$ python3 -q
>>> import numpy as np
>>> np.set_printoptions(suppress=True, linewidth=200)
>>> m1 = np.loadtxt("run12.csv", delimiter=",")
>>> print(m1)
[[ 0.021  0.121  0.075]
 [ 0.006  0.036 -0.037]
 [ 0.038 -0.04   0.039]
 [-0.011 -0.035  0.035]
 [ 0.102 -0.02   0.05 ]
 [-0.022  0.012  0.037]
 [-0.057  0.024 -0.042]
 [-0.06   0.006  0.133]
 [ 0.015  0.073 -0.029]
 [ 0.062  0.022  0.015]
 [ 1.922 -0.109  3.019]
 [ 1.987  0.035  3.063]
 [ 1.935 -0.005  3.003]
 [ 1.886  0.008  2.94 ]
 [ 1.985 -0.002  2.976]
 [ 2.006  0.03   2.981]
 [ 1.933  0.028  3.015]
 [ 2.039  0.027  3.029]
 [ 1.989  0.029  2.941]
 [ 2.01   0.017  2.984]
 [ 1.997  1.012  2.027]
 [ 1.985  1.099  2.013]
 [ 1.983  0.881  1.966]
 [ 1.987  1.003  2.025]
 [ 2.049  1.093  1.92 ]
 [ 2.071  0.99   2.004]
 [ 2.067  1.066  2.009]
 [ 2.033  0.983  1.983]
 [ 1.937  0.974  2.022]
 [ 2.012  1.039  2.002]]
>>> w1 = np.array([[3, -1, 2], [3, -3, -3], [2, -1, -2]])
>>> coef = np.array([0, 3, 5])
>>> hid = np.maximum(m1 @ w1 + coef, 0)
>>> print(np.round((hid > 0).mean(axis=0), 3))
[0.933 0.333 1.   ]
>>> print((hid > 0).astype(int))
[[1 1 1]
 [1 1 1]
 [1 1 1]
 [0 1 1]
 [1 1 1]
 [1 1 1]
 [0 1 1]
 [1 1 1]
 [1 1 1]
 [1 1 1]
 [1 0 1]
 [1 0 1]
 [1 0 1]
 [1 0 1]
 [1 0 1]
 [1 0 1]
 [1 0 1]
 [1 0 1]
 [1 0 1]
 [1 0 1]
 [1 0 1]
 [1 0 1]
 [1 0 1]
 [1 0 1]
 [1 0 1]
 [1 0 1]
 [1 0 1]
 [1 0 1]
 [1 0 1]
 [1 0 1]]
>>> W2 = np.array([[5, 5], [2, 3], [3, 5]])
>>> print(w1 @ W2)
[[19 22]
 [ 0 -9]
 [ 2 -3]]
>>> left, sig, Vh = np.linalg.svd(m1)
>>> print(sig.round(3))
[14.523  2.894  0.228]
>>> Y = left[:, :2] @ np.diag(sig[:2]) @ Vh[:2]
>>> print(round(float(np.linalg.norm(m1 - Y) / np.linalg.norm(m1)), 3))
0.015
>>> print(np.linalg.matrix_rank(m1, rtol=0.05))
2
>>> print(round(np.abs(m1 - Y).max(), 3))
0.079
>>> Xc = m1 - m1.mean(axis=0)
>>> left, sig, Vh = np.linalg.svd(Xc, full_matrices=False)
>>> print(round(float((sig ** 2).sum() ** 2 / (sig ** 4).sum()), 3))
1.231
>>> print((np.sign(left[:, 0]) == np.sign(left[0, 0])).astype(int))
[1 1 1 1 1 1 1 1 1 1 0 0 0 0 0 0 0 0 0 0 0 0 0 0 0 0 0 0 0 0]
>>> print(np.round(Xc.mean(axis=0), 3) + 0)
[0. 0. 0.]
>>> print(np.abs(Vh[0]).argmax())
2
>>> print(np.round(Vh[0] * np.sign(Vh[0, np.abs(Vh[0]).argmax()]), 3))
[0.598 0.101 0.795]
>>> print(np.round(np.abs(Vh[-1]), 3))
[0.72  0.504 0.478]
>>> print(np.linalg.matrix_rank(Xc))
3
>>> F = np.loadtxt("out10.csv", delimiter=",")
>>> print(F)
[[ -3.  -3.  -3.  -3.  -3.  -3.  -3.]
 [ -3.  -6.  -6.  -6.  -6.  -6.  -6.]
 [ -3.  -6.  -9.  -9.  -9.  -9.  -9.]
 [ -3.  -6.  -9. -12. -12. -12. -12.]
 [ -3.  -6.  -9. -12. -15. -15. -15.]
 [ -3.  -6.  -9. -12. -15. -18. -18.]
 [ -3.  -6.  -9. -12. -15. -18. -21.]]
>>> # equal to its transpose
>>> print(np.round(np.linalg.norm(F, axis=0), 3))
[ 7.937 15.    21.213 26.495 30.741 33.808 35.496]
>>> print(np.round(np.linalg.norm(F, axis=1), 3))
[ 7.937 15.    21.213 26.495 30.741 33.808 35.496]
>>> print(round(np.linalg.norm(F, 2), 3))
68.642
>>> print(round(float(np.linalg.norm(F, "nuc")), 3))
84.0
>>> print(round(float(np.linalg.norm(F) ** 2 / np.linalg.norm(F, 2) ** 2), 3))
1.016
>>> ev, vecs = np.linalg.eigh(F)
>>> x0 = np.array([5, 2, 3, 8, 0, 2, 2])
>>> print(x0 @ F @ x0)
-3534.0
>>> print(np.abs(F).sum(axis=1).max(), round(np.abs(ev).max(), 3))
84.0 68.642
>>> th = np.deg2rad(15)
>>> E = np.eye(7)
>>> E[np.ix_([6, 1], [6, 1])] = [[np.cos(th), -np.sin(th)], [np.sin(th), np.cos(th)]]
>>> print(E.round(3))
[[ 1.     0.     0.     0.     0.     0.     0.   ]
 [ 0.     0.966  0.     0.     0.     0.     0.259]
 [ 0.     0.     1.     0.     0.     0.     0.   ]
 [ 0.     0.     0.     1.     0.     0.     0.   ]
 [ 0.     0.     0.     0.     1.     0.     0.   ]
 [ 0.     0.     0.     0.     0.     1.     0.   ]
 [ 0.    -0.259  0.     0.     0.     0.     0.966]]
>>> print(np.round(np.diff(E, axis=0), 3))
[[-1.     0.966  0.     0.     0.     0.     0.259]
 [ 0.    -0.966  1.     0.     0.     0.    -0.259]
 [ 0.     0.    -1.     1.     0.     0.     0.   ]
 [ 0.     0.     0.    -1.     1.     0.     0.   ]
 [ 0.     0.     0.     0.    -1.     1.     0.   ]
 [ 0.    -0.259  0.     0.     0.    -1.     0.966]]
>>> print(np.count_nonzero(E))
9
>>> print(E.shape)
(7, 7)
>>> print(np.round(E - E[0], 3))
[[ 0.     0.     0.     0.     0.     0.     0.   ]
 [-1.     0.966  0.     0.     0.     0.     0.259]
 [-1.     0.     1.     0.     0.     0.     0.   ]
 [-1.     0.     0.     1.     0.     0.     0.   ]
 [-1.     0.     0.     0.     1.     0.     0.   ]
 [-1.     0.     0.     0.     0.     1.     0.   ]
 [-1.    -0.259  0.     0.     0.     0.     0.966]]
>>> print(np.round(np.linalg.pinv(E), 3))
[[ 1.     0.     0.     0.     0.     0.     0.   ]
 [ 0.     0.966  0.     0.     0.     0.    -0.259]
 [ 0.     0.     1.     0.     0.     0.     0.   ]
 [ 0.     0.     0.     1.     0.     0.     0.   ]
 [ 0.     0.     0.     0.     1.     0.     0.   ]
 [ 0.     0.     0.     0.     0.     1.     0.   ]
 [ 0.     0.259  0.     0.     0.     0.     0.966]]
>>> print(np.round(np.sort(np.linalg.eigvals(E).real), 3))
[0.966 0.966 1.    1.    1.    1.    1.   ]
>>> A = np.load("dump.npy")
>>> print(A)
[[-1.  4.  4.]
 [ 0.  2.  1.]
 [ 0. -4.  0.]]
>>> print(round(np.log10(np.linalg.cond(A))))
1
>>> print(np.linalg.cond(A) > 100)
False
>>> print([round(float(x), 3) for x in np.linalg.svd(A, compute_uv=False)[:3]])
[6.892, 2.539, 0.229]
>>> print(np.round(np.linalg.norm(A, 2) / np.linalg.norm(A), 3))
0.938
>>> print(np.round(np.abs(np.linalg.svd(A)[2][-1]), 3))
[0.97  0.014 0.244]
>>> print(np.all(np.linalg.eigvalsh(F) > 0))
False
>>> proj = np.triu(np.array([[0, 3, 3], [3, -3, 1], [-1, 0, -1]]), 1) + np.eye(3)
>>> Y = proj @ A @ np.linalg.inv(proj)
>>> print(round(float(np.linalg.det(Y)), 3))
-4.0
>>> print(Y)
[[-1.  1.  9.]
 [ 0. -2.  3.]
 [ 0. -4.  4.]]
>>> print(np.trace(Y), np.trace(A))
1.0 1.0
>>> x0 = np.array([-4, -5, 4])
>>> print(Y @ (2 * x0))
[70. 44. 72.]
>>> print((Y @ x0).argmax())
2
>>> print(np.einsum("ij,j->i", Y, x0))
[35. 22. 36.]
>>> K = np.loadtxt("w.csv", delimiter=",")
>>> print(K)
[[1.   0.9  0.81]
 [0.9  1.   0.9 ]
 [0.81 0.9  1.  ]]
>>> Y = K / np.sqrt((K ** 2).mean(axis=1, keepdims=True))
>>> print(np.linalg.matrix_rank(Y) == np.linalg.matrix_rank(K))
True
>>> print(Y[2].round(3))
[0.893 0.993 1.103]
>>> print(np.round(np.linalg.norm(Y, axis=1), 3))
[1.732 1.732 1.732]
>>> ev, vecs = np.linalg.eig(K)
>>> print(np.round(np.sort(np.linalg.eigvals(np.linalg.inv(K))), 3))
[ 0.365  5.263 14.425]
>>> print(np.round(np.sort(np.linalg.eigvals(K @ K)), 3))
[0.005 0.036 7.511]
>>> print(np.round(np.sort(np.linalg.eigvals(K.T)), 3))
[0.069 0.19  2.741]
>>> M = np.load("mat.npy")
>>> print(M)
[[ 6.601  6.034  2.739  3.08   2.235]
 [ 7.369  6.32   0.186  3.354  2.706]
 [ 8.325  4.733  4.027 -1.643  3.56 ]
 [ 0.201 -0.055  0.428 -2.286 -0.321]
 [ 2.816  3.606  2.109  1.643  0.659]
 [-6.178 -3.827 -1.162 -0.324 -4.486]
 [-2.349 -0.378  1.353 -3.852 -0.491]
 [ 8.901  7.936  1.03   4.87   3.29 ]
 [ 1.033  2.074 -0.975 -1.049  0.768]
 [11.729  9.246  2.264  6.647  3.808]
 [ 0.773  3.631 -3.122 -1.827  2.176]
 [ 5.088  5.577 -0.16   2.322  2.251]
 [ 5.342  4.561  2.626  3.557  0.92 ]
 [ 6.956  6.157  0.265  3.507  2.456]
 [ 2.971  3.348 -0.202 -3.439  2.799]
 [ 9.473  7.794  3.288  4.525  3.232]
 [-5.634  0.164 -7.618 -4.65   0.393]
 [ 4.522  4.033  0.358  1.968  1.301]
 [ 0.227  2.72  -0.93   1.91  -0.193]
 [-6.59  -0.656 -3.777 -1.612 -1.889]
 [-6.495  0.662 -5.767 -4.035  0.089]
 [-2.334  0.369 -0.708  0.543 -1.592]
 [ 1.837  4.592 -1.749 -2.622  3.146]
 [-1.745 -0.666  0.184 -2.058 -1.144]
 [14.078 10.224  4.746  9.453  3.494]
 [-2.929  0.096 -3.416 -3.86   0.157]
 [ 1.813  4.941 -0.966 -1.227  2.715]
 [-0.745 -0.474  3.252 -8.146  1.299]
 [ 4.807  2.373  1.663  4.321 -0.71 ]
 [-2.531  1.951 -3.85  -0.528  0.061]
 [ 2.941  2.451  1.118 -1.244  1.245]
 [ 8.655  5.373  6.123  5.277  1.032]
 [11.7    9.61   3.192  5.888  4.231]]
>>> proj = M @ np.linalg.solve(M.T @ M, M.T)
>>> print(np.round(proj @ M[:, 3], 3))
[ 3.08   3.354 -1.643 -2.286  1.643 -0.324 -3.852  4.87  -1.049  6.647 -1.827  2.322  3.557  3.507 -3.439  4.525 -4.65   1.968  1.91  -1.612 -4.035  0.543 -2.622 -2.058  9.453 -3.86  -1.227 -8.146
  4.321 -0.528 -1.244  5.277  5.888]
>>> print(np.round(np.linalg.eigvalsh(proj), 3) + 0)
[0. 0. 0. 0. 0. 0. 0. 0. 0. 0. 0. 0. 0. 0. 0. 0. 0. 0. 0. 0. 0. 0. 0. 0. 0. 0. 0. 0. 1. 1. 1. 1. 1.]
>>> arr = np.load("a.npy")
>>> print(arr)
[[ 2  0  0  0  1]
 [ 0  0  0 11  3]
 [ 0  0  0 14  2]
 [ 3  0  4  8  4]
 [ 0  1  3  5  0]
 [ 1  0  0 17  3]
 [ 0  0  3  9  0]
 [ 0  3  6  6  0]
 [ 3  0  1 11  7]
 [ 3  1 13  3  0]
 [ 1  9  3  0  0]
 [ 0  7  0  0  0]
 [ 0  2  0  5  3]
 [ 0  0  5 15  7]
 [ 0  8  5  0  0]]
>>> rng = np.random.default_rng(1498)
>>> Y = arr + rng.integers(-2, 3, (15, 1)) @ rng.integers(-2, 3, (1, 5))
>>> print(Y)
[[ 4  0 -4  4 -3]
 [ 2  0 -4 15 -1]
 [ 0  0  0 14  2]
 [ 4  0  2 10  2]
 [ 2  1 -1  9 -4]
 [ 0  0  2 15  5]
 [ 2  0 -1 13 -4]
 [-1  3  8  4  2]
 [ 1  0  5  7 11]
 [ 4  1 11  5 -2]
 [ 1  9  3  0  0]
 [ 2  7 -4  4 -4]
 [ 2  2 -4  9 -1]
 [-2  0  9 11 11]
 [ 2  8  1  4 -4]]
>>> print(np.linalg.matrix_rank(Y - arr, tol=1e-8))
1
>>> print(Y - arr)
[[ 2  0 -4  4 -4]
 [ 2  0 -4  4 -4]
 [ 0  0  0  0  0]
 [ 1  0 -2  2 -2]
 [ 2  0 -4  4 -4]
 [-1  0  2 -2  2]
 [ 2  0 -4  4 -4]
 [-1  0  2 -2  2]
 [-2  0  4 -4  4]
 [ 1  0 -2  2 -2]
 [ 0  0  0  0  0]
 [ 2  0 -4  4 -4]
 [ 2  0 -4  4 -4]
 [-2  0  4 -4  4]
 [ 2  0 -4  4 -4]]
